>>> import numpy as np
>>> import numpy.linalg as la
>>> np.set_printoptions(precision=3, suppress=True, linewidth=120)
>>> W0 = np.loadtxt("data.csv", delimiter=",")
>>> print(W0)
[[  3.   0.   0.  -2.   0.  -1.  -1.   0.   2.   0.  -1.   1.   1.   0.]
 [ -1.  -2.  -2.  -1.   3.  -3.   0.   3.  -1.   1.  -2.   0.  -3.   1.]
 [ -2.  -3.   3.  -2.   3.  -3.   0.  -1.  -2.  -3.   3.  -2.   0.   0.]
 [  2.  -3.  -1.   0.   3.   0.   0.  -1.  -1.   1.   3.   1.   2.   2.]
 [  1.   0.   0.   0.   3.  -1.   2.   1.  -1.  -3.   3.   2.   1.   1.]
 [ -2.   2.   2.   2.  -1.   0.   0.   2.   3.   3.   1.   2.  -2.  -3.]
 [  3.  -3.   1.   0.   0.  -2.   2.   3.  -3.   1.   3.   3.   0.  -3.]
 [ -1.   1.  -1.   1.   0.  -3.   3.  -1.  -3.   2.   3.   2.  -3.   3.]
 [ -1.  -1.   2.  -2.  -3.  -3.   2.   0.   0.   1.   2.   2.  -1.   2.]
 [ -1.   1.  -3.   3.  -2.   3.  -2.   3.  -3.   3.   0.  -1.  -3.   0.]
 [ -3.   1.   0.   0.   1.  -1.   1.   3.  -2.   1.  -2.   3.  -3.  -1.]
 [  0.  -3.  -1.   1.   1.   3.   3.  -3.  -2.   2.   0.  -2.   2.   3.]
 [ -2. -10. -10.  -7.  15. -16.  -1.  15.  -3.   5. -11.   1. -14.   5.]]
>>> rank = la.matrix_rank(W0)
>>> print(rank)
12
>>> ns = la.svd(W0)[2][rank:].T
>>> la.matrix_rank(W0.T @ W0), la.matrix_rank(W0 @ W0.T)
(np.int64(12), np.int64(12))
>>> np.allclose(W0 @ ns, 0)
True
>>> [int(la.matrix_rank(W0[:, :j + 1])) for j in range(14)]
[1, 2, 3, 4, 5, 6, 7, 8, 9, 10, 11, 12, 12, 12]
>>> [int(la.matrix_rank(np.delete(W0, i, axis=0))) for i in range(13)]
[12, 12, 11, 11, 11, 11, 11, 11, 11, 11, 11, 11, 12]
>>> [int(la.matrix_rank(W0[:i])) for i in range(1, len(W0) + 1)]
[1, 2, 3, 4, 5, 6, 7, 8, 9, 10, 11, 12, 12]
>>> round(la.norm(W0, 2) / la.norm(W0), 3)
np.float64(0.842)
>>> np.argsort(-la.norm(W0, axis=0).round(6), kind="stable")[:3]
array([5, 7, 4])
>>> [round(float(x), 3) for x in la.svd(W0, compute_uv=False)[:3]]
[37.663, 12.905, 11.028]
>>> W0.sum(axis=0)
array([ -4., -20., -10.,  -7.,  23., -27.,   9.,  24., -16.,  14.,   2.,  12., -23.,  10.])
>>> np.abs(W0).max()
np.float64(16.0)
>>> W0.sum(axis=1)
array([  2.,  -7.,  -9.,   8.,   9.,   9.,   5.,   3.,   0.,  -2.,  -2.,   4., -33.])
>>> W0.mean(axis=0)
array([-0.308, -1.538, -0.769, -0.538,  1.769, -2.077,  0.692,  1.846, -1.231,  1.077,  0.154,  0.923, -1.769,  0.769])
>>> W0.shape
(13, 14)
>>> np.round(la.svd(W0, compute_uv=False), 3) + 0
array([37.663, 12.905, 11.028, 10.05 ,  7.826,  6.777,  5.47 ,  4.831,  4.37 ,  2.524,  2.179,  0.802,  0.   ])
>>> round(float(la.norm(W0)), 3)
44.71
